In [1]: import numpy as np

In [2]: import numpy.linalg as la

In [3]: np.set_printoptions(suppress=True, linewidth=200)

In [4]: K = np.loadtxt("block12.csv", delimiter=",")

In [5]: print(K)
[[  0.5   0.    1.    0.3]
 [ -0.6   0.5   0.8   0.9]
 [ -0.6  -0.9  -0.2  -1.4]
 [  1.5  -1.8   0.6   0.1]
 [ -2.4  -0.2   1.   -0.6]
 [-16.  -56.   30.  -30. ]
 [  0.8  -0.9   0.   -0.3]
 [ -1.5  -0.4   0.9  -1.6]
 [ -1.   -0.2   1.7   0.5]
 [ -0.8  -0.2  -0.7   0.4]]

In [6]: d = la.norm(K[:, None] - K[None], axis=-1)

In [7]: print(np.round(la.norm(K - K.mean(axis=0), axis=1), 3))
[ 7.795  8.263  6.708  7.015  6.842 64.158  7.387  6.404  7.178  8.105]

In [8]: print(d.shape)
(10, 10)

In [9]: print(np.flatnonzero(d[2] < d.mean() / 2))
[0 1 2 3 4 6 7 8 9]

In [10]: print(np.round(la.norm(K, axis=1), 3))
[ 1.158  1.435  1.78   2.421  2.676 72.056  1.241  2.404  2.045  1.153]

In [11]: print((d + 1e9 * np.eye(10)).round(6).argmin(axis=1))
[1 8 7 6 7 7 3 4 1 1]

In [12]: print(d.mean(axis=1).argmax())
5

In [13]: print(d[2].round(6).argsort(kind="stable")[:4])
[2 7 6 9]

In [14]: print(la.matrix_rank(d ** 2))
6

In [15]: theta = np.radians(15)

In [16]: Rm = np.eye(4)

In [17]: Rm[0, 0] = Rm[3, 3] = np.cos(theta)

In [18]: Rm[0, 3], Rm[3, 0] = -np.sin(theta), np.sin(theta)

In [19]: print(Rm.round(3))
[[ 0.966  0.     0.    -0.259]
 [ 0.     1.     0.     0.   ]
 [ 0.     0.     1.     0.   ]
 [ 0.259  0.     0.     0.966]]

In [20]: out = K @ Rm.T

In [21]: print(np.allclose(la.norm(K, axis=1), la.norm(out, axis=1)))
True

In [22]: print(np.round(la.svd(K, compute_uv=False), 3), np.round(la.svd(out, compute_uv=False), 3))
[72.121  3.825  2.582  1.314] [72.121  3.825  2.582  1.314]

In [23]: print(np.round(np.abs(out - K).max(axis=0), 3))
[8.31  0.    0.    3.119]

In [24]: r0 = np.array([3, -6, -7, 6])

In [25]: out = Rm + np.outer(r0, np.eye(4)[2])

In [26]: print(out.round(3))
[[ 0.966  0.     3.    -0.259]
 [ 0.     1.    -6.     0.   ]
 [ 0.     0.    -6.     0.   ]
 [ 0.259  0.     6.     0.966]]

In [27]: print(la.matrix_rank(la.inv(out) - la.inv(Rm), tol=1e-8))
1

In [28]: print(round(la.det(out) / la.det(Rm), 3), round(1 + la.solve(Rm, r0)[2], 3))
-6.0 -6.0

In [29]: print(np.round(np.abs(la.svd(K)[2][-1]), 3))
[0.381 0.482 0.462 0.64 ]

In [30]: print(round(np.log10(la.cond(K))))
2

In [31]: print(la.matrix_rank(K, rtol=0.1))
1

In [32]: data = np.load("sample10.npy")

In [33]: print(data)
[[-2 -2]
 [-2 -4]]

In [34]: out = np.array([[1, -1, 2], [2, 3, -1]])

In [35]: C = np.kron(out, data)

In [36]: print(C)
[[ -2  -2   2   2  -4  -4]
 [ -2  -4   2   4  -4  -8]
 [ -4  -4  -6  -6   2   2]
 [ -4  -8  -6 -12   2   4]]

In [37]: print(la.matrix_rank(C))
4

In [38]: print(round(la.norm(C, 2), 3), round(float(la.norm(out, 2) * la.norm(data, 2)), 3))
20.279 20.279

In [39]: def softmax(z):
    ...:     e = np.exp(z - z.max(axis=-1, keepdims=True))
    ...:     return e / e.sum(axis=-1, keepdims=True)
    ...: 

In [40]: print(np.round(softmax(C[2] + 2), 3) + 0)
[0.001 0.001 0.    0.    0.499 0.499]

In [41]: print(np.round(softmax(C).sum(axis=1), 3))
[1. 1. 1. 1.]

In [42]: print(np.round(softmax(10 * C[2]), 3) + 0)
[0.  0.  0.  0.  0.5 0.5]

In [43]: S = C @ C.T / np.sqrt(6)

In [44]: print(np.round(softmax(S + np.triu(np.full(S.shape, -np.inf), 1)), 3) + 0)
[[1. 0. 0. 0.]
 [0. 1. 0. 0.]
 [0. 0. 1. 0.]
 [0. 0. 0. 1.]]

In [45]: idx = K[:, 0] > np.median(K[:, 0])

In [46]: r0 = K[idx].mean(axis=0) - K[~idx].mean(axis=0)

In [47]: print(((K - K.mean(axis=0)) @ r0 > 0).astype(int))
[1 1 1 1 1 0 1 1 1 1]

In [48]: print(r0.round(3))
[ 4.66 10.78 -6.14  6.18]

In [49]: Q = data.astype(float).copy()

In [50]: for j in range(2):
    ...:     Q[:, j] -= Q[:, :j] @ (Q[:, :j].T @ Q[:, j])
    ...:     Q[:, j] /= la.norm(Q[:, j])
    ...: 

In [51]: print(Q.round(3))
[[-0.707  0.707]
 [-0.707 -0.707]]

In [52]: feats = np.loadtxt("a.csv", delimiter=",")

In [53]: print(feats)
[[-2.  2.  2. -9.  0.]
 [ 2. -8.  8. 12. -7.]
 [ 2.  8. -8.  3. 13.]
 [-9. 12.  3.  6.  3.]
 [ 0. -7. 13.  3. -2.]]

In [54]: r0 = np.array([-2, 1, -1])

In [55]: print(np.array([np.convolve(row, r0, "same") for row in feats]))
[[ -6.   0.  18. -11.   9.]
 [ 18. -26.  -8.  18. -19.]
 [-14.  22. -22. -15.  10.]
 [-33.  15. -21.  -3.  -3.]
 [ 14. -33.  14.  -6.  -5.]]

In [56]: print(np.correlate(feats[1], feats[0], "full"))
[   0.  -18.   76.  -84. -112.  119.   -6.  -38.   14.]

In [57]: print(np.round(la.norm(feats, axis=0), 3))
[ 9.644 18.028 17.607 16.703 15.199]

In [58]: print(np.round(la.norm(feats) ** 2 / la.norm(feats, 2) ** 2, 3))
1.767

In [59]: print(round(float(la.norm(feats[0] - feats[2])), 3))
21.564

In [60]: print(la.norm(feats, axis=1).argmax())
1

In [61]: print(feats[0] @ feats[2])
-31.0

In [62]: print(feats - feats[0])
[[  0.   0.   0.   0.   0.]
 [  4. -10.   6.  21.  -7.]
 [  4.   6. -10.  12.  13.]
 [ -7.  10.   1.  15.   3.]
 [  2.  -9.  11.  12.  -2.]]

In [63]: print(np.round(la.svd(feats, compute_uv=False), 3))
[26.472 17.165 13.385  7.93   0.763]

In [64]: print(np.count_nonzero(feats))
23

In [65]: print(feats.mean(axis=0))
[-1.4  1.4  3.6  3.   1.4]

In [66]: print(la.matrix_rank(feats))
5

In [67]: Uu, s, VT = la.svd(feats)

In [68]: print(np.argmax(s[:-1] / (s[1:] + 1e-6)) + 1)
4

In [69]: out = Uu[:, :4] @ np.diag(s[:4]) @ VT[:4]

In [70]: print(round(la.norm(feats - out) / la.norm(feats), 3))
0.022

In [71]: Q = feats.astype(float).copy()

In [72]: for j in range(5):
    ...:     Q[:, j] -= Q[:, :j] @ (Q[:, :j].T @ Q[:, j])
    ...:     Q[:, j] /= la.norm(Q[:, j])
    ...: 

In [73]: print(np.round(Q.T @ Q, 3) + 0)
[[1. 0. 0. 0. 0.]
 [0. 1. 0. 0. 0.]
 [0. 0. 1. 0. 0.]
 [0. 0. 0. 1. 0.]
 [0. 0. 0. 0. 1.]]

In [74]: J = np.loadtxt("m.csv", delimiter=",")

In [75]: print(J.round(3))
[[  7.96   -7.234   8.415 -14.611]
 [ 12.398 -13.214   2.033   8.219]
 [ 13.267 -13.851   3.823   4.186]
 [  2.785  -1.709   7.623 -18.199]
 [-12.839  12.849  -6.862   4.794]
 [ -1.374   0.238  -7.202  18.606]
 [ -4.003   2.99   -7.922  17.671]
 [ 13.444 -13.903   4.631   2.126]
 [-10.443  11.487   0.319 -12.605]
 [-10.992  10.623  -8.019  10.102]
 [-12.722  13.474  -2.574  -7.069]]

In [76]: Uu, s, VT = la.svd(J)

In [77]: print(np.argmax(s[:-1] / (s[1:] + 1e-6)) + 1)
2

In [78]: out = Uu[:, :2] @ np.diag(s[:2]) @ VT[:2]

In [79]: print(round(np.abs(J - out).max(), 3))
0.0

In [80]: print(out.round(3))
[[  7.96   -7.234   8.415 -14.611]
 [ 12.398 -13.214   2.033   8.219]
 [ 13.267 -13.851   3.823   4.186]
 [  2.785  -1.709   7.623 -18.199]
 [-12.839  12.849  -6.862   4.794]
 [ -1.374   0.238  -7.202  18.606]
 [ -4.003   2.99   -7.922  17.671]
 [ 13.444 -13.903   4.631   2.126]
 [-10.443  11.487   0.319 -12.605]
 [-10.992  10.623  -8.019  10.102]
 [-12.722  13.474  -2.574  -7.069]]

In [81]: print(la.matrix_rank(out))
2

In [82]: M = np.load("layer9.npy")

In [83]: print(M)
[[0. 0. 2. 0.]
 [1. 2. 2. 0.]
 [0. 0. 1. 0.]
 [0. 0. 0. 3.]]

In [84]: print(la.matrix_rank(M, rtol=0.1))
3

In [85]: print(la.cond(M) > 100)
True

In [86]: print(round(float(la.norm(M, 2) / la.norm(M)), 3))
0.719

In [87]: Uu, s, VT = la.svd(M)

In [88]: vecs = VT[:(s > 1e-8).sum()]

In [89]: rng = np.random.default_rng(3633)

In [90]: x = M[0] + 5 * M[1] + rng.integers(2) * np.eye(4)[3]

In [91]: print(x)
[ 5. 10. 12.  0.]

In [92]: print(np.round(vecs.T @ vecs, 3) + 0)
[[0.2 0.4 0.  0. ]
 [0.4 0.8 0.  0. ]
 [0.  0.  1.  0. ]
 [0.  0.  0.  1. ]]

In [93]: print(np.round(np.diag(vecs.T @ vecs), 3))
[0.2 0.8 1.  1. ]

In [94]: print(np.allclose(vecs.T @ vecs @ x, x))
True

In [95]: mat = np.loadtxt("dump.csv", delimiter=",")

In [96]: print(mat)
[[ 20.849   0.491 -19.661]
 [ 21.005   0.027 -22.242]
 [ 19.059  -0.623 -21.279]
 [ 19.519  -0.068 -20.248]
 [ 18.499  -0.447 -20.423]
 [ 18.946   0.476 -19.158]
 [ 18.228  -1.456 -18.147]
 [ 19.666  -1.501 -19.875]
 [ 20.105   0.417 -18.891]
 [ 20.178   1.336 -22.734]
 [ 19.719  -0.73  -19.654]
 [ 19.855  -0.405 -18.993]
 [ 19.428   0.208 -19.919]
 [ 20.435  -0.263 -22.571]
 [ 18.916  -0.497 -19.478]
 [ 21.224  -1.447 -21.578]
 [ 21.18    0.505 -19.697]
 [ 21.846  -0.95  -20.61 ]
 [ 20.662   0.229 -19.177]]

In [97]: r0 = np.array([3, 2, 2])

In [98]: print(np.round(np.convolve(mat[13], r0), 3))
[ 61.305  40.081 -27.369 -45.668 -45.142]

In [99]: proj = mat @ la.solve(mat.T @ mat, mat.T)

In [100]: print(np.allclose(proj @ proj, proj))
True

In [101]: Xc = (mat - mat.mean(axis=0)) / mat.std(axis=0)

In [102]: print(np.round(Xc.std(axis=0), 3))
[1. 1. 1.]

In [103]: beta = la.lstsq(np.delete(Xc, 2, axis=1), Xc[:, 2])[0]

In [104]: print(np.abs(beta).argmax())
0

In [105]: print(round(float(1 - np.var(Xc[:, 2] - np.delete(Xc, 2, axis=1) @ beta)), 3))
0.151

In [106]: print(la.cond(mat) > 100)
False

In [107]: print(round(np.log10(la.cond(mat))))
2

In [108]: print(la.matrix_rank(mat, rtol=0.1))
1

In [109]: print(np.round(np.abs(la.svd(mat)[2][-1]), 3))
[0.058 0.997 0.045]

In [110]: out = np.array([[2, 2], [1, 2], [2, 1]])

In [111]: C = np.array([[-3, -1, 1, 9], [-3, 9, 9, 2]])

In [112]: A = out @ C + 0.05 * rng.normal(size=(3, 4))

In [113]: print(A.round(3))
[[-12.131  15.941  19.987  21.984]
 [ -8.99   17.059  18.979  13.018]
 [ -9.063   6.96   10.977  20.016]]

In [114]: x = np.array([2, 3, -1, -1])

In [115]: print(np.round(A * x, 3))
[[-24.262  47.824 -19.987 -21.984]
 [-17.98   51.176 -18.979 -13.018]
 [-18.125  20.88  -10.977 -20.016]]

In [116]: print(np.sign((A @ x).round(6)))
[-1.  1. -1.]

In [117]: print(np.round(A @ np.eye(4)[3], 3))
[21.984 13.018 20.016]

In [118]: print(np.round((A * x).sum(axis=1), 3))
[-18.409   1.199 -28.239]

In [119]: print(np.round(np.einsum("ij,j->i", A, x), 3))
[-18.409   1.199 -28.239]

In [120]: print(np.round(A @ (2 * x), 3))
[-36.818   2.399 -56.477]

In [121]: W0 = np.load("w.npy")

In [122]: print(W0)
[[ 1.3   -1.    -0.1    1.5   -0.9   -1.9  ]
 [-0.1    0.     1.9    0.4   -0.1    0.5  ]
 [-0.154 -0.038  1.914  0.426  0.096  0.503]]

In [123]: r0 = np.array([0, 1])

In [124]: print(np.polyval(r0, W0[0]))
[1. 1. 1. 1. 1. 1.]

In [125]: print(np.array([np.convolve(row, r0, "same") for row in W0]))
[[ 0.     1.3   -1.    -0.1    1.5   -0.9  ]
 [ 0.    -0.1    0.     1.9    0.4   -0.1  ]
 [ 0.    -0.154 -0.038  1.914  0.426  0.096]]

In [126]: Uu, s, VT = la.svd(W0)

In [127]: print(s.round(3))
[3.144 2.763 0.141]

In [128]: out = Uu[:, :2] @ np.diag(s[:2]) @ VT[:2]

In [129]: print(la.matrix_rank(W0, rtol=0.05))
2

In [130]: print(la.matrix_rank(out))
2

In [131]: x = np.array([-2, 3, 0, -2, 1, 2])

In [132]: h = np.maximum(W0 @ x, 0)

In [133]: print(W0 * (h > 1e-9)[:, None])
[[ 0.    -0.    -0.     0.    -0.    -0.   ]
 [-0.1    0.     1.9    0.4   -0.1    0.5  ]
 [-0.154 -0.038  1.914  0.426  0.096  0.503]]

In [134]: out = W0 / la.norm(W0, axis=1, keepdims=True)

In [135]: G = out @ out.T

In [136]: print(G.round(3))
[[ 1.    -0.094 -0.122]
 [-0.094  1.     0.995]
 [-0.122  0.995  1.   ]]

In [137]: print(G[2].round(3))
[-0.122  0.995  1.   ]

In [138]: print(np.round(np.degrees(np.arccos(np.clip(G[2, 1], -1, 1))), 3))
5.89

In [139]: print((np.abs(G) > 0.9).astype(int))
[[1 0 0]
 [0 1 1]
 [0 1 1]]

In [140]: print((G - 2 * np.eye(3)).round(6).argmax(axis=1))
[1 2 1]
